>>> import numpy as np
>>> np.set_printoptions(suppress=True, linewidth=160)
>>> M = np.arange(110).reshape(11, 10) + 3
>>> M
array([[  3,   4,   5,   6,   7,   8,   9,  10,  11,  12],
       [ 13,  14,  15,  16,  17,  18,  19,  20,  21,  22],
       [ 23,  24,  25,  26,  27,  28,  29,  30,  31,  32],
       [ 33,  34,  35,  36,  37,  38,  39,  40,  41,  42],
       [ 43,  44,  45,  46,  47,  48,  49,  50,  51,  52],
       [ 53,  54,  55,  56,  57,  58,  59,  60,  61,  62],
       [ 63,  64,  65,  66,  67,  68,  69,  70,  71,  72],
       [ 73,  74,  75,  76,  77,  78,  79,  80,  81,  82],
       [ 83,  84,  85,  86,  87,  88,  89,  90,  91,  92],
       [ 93,  94,  95,  96,  97,  98,  99, 100, 101, 102],
       [103, 104, 105, 106, 107, 108, 109, 110, 111, 112]])
>>> np.unique(M.round(6), axis=0).shape
(11, 10)
>>> round(np.trace(np.linalg.pinv(M) @ M), 3)
np.float64(2.0)
>>> left, sigma, Vh = np.linalg.svd(M)
>>> np.argmax(sigma[:-1] / (sigma[1:] + 1e-6)) + 1
np.int64(2)
>>> A2 = left[:, :2] @ np.diag(sigma[:2]) @ Vh[:2]
>>> round(np.linalg.norm(M - A2, 2), 3), np.round(sigma[2], 3)
(np.float64(0.0), np.float64(0.0))
>>> A2.round(3)
array([[  3.,   4.,   5.,   6.,   7.,   8.,   9.,  10.,  11.,  12.],
       [ 13.,  14.,  15.,  16.,  17.,  18.,  19.,  20.,  21.,  22.],
       [ 23.,  24.,  25.,  26.,  27.,  28.,  29.,  30.,  31.,  32.],
       [ 33.,  34.,  35.,  36.,  37.,  38.,  39.,  40.,  41.,  42.],
       [ 43.,  44.,  45.,  46.,  47.,  48.,  49.,  50.,  51.,  52.],
       [ 53.,  54.,  55.,  56.,  57.,  58.,  59.,  60.,  61.,  62.],
       [ 63.,  64.,  65.,  66.,  67.,  68.,  69.,  70.,  71.,  72.],
       [ 73.,  74.,  75.,  76.,  77.,  78.,  79.,  80.,  81.,  82.],
       [ 83.,  84.,  85.,  86.,  87.,  88.,  89.,  90.,  91.,  92.],
       [ 93.,  94.,  95.,  96.,  97.,  98.,  99., 100., 101., 102.],
       [103., 104., 105., 106., 107., 108., 109., 110., 111., 112.]])
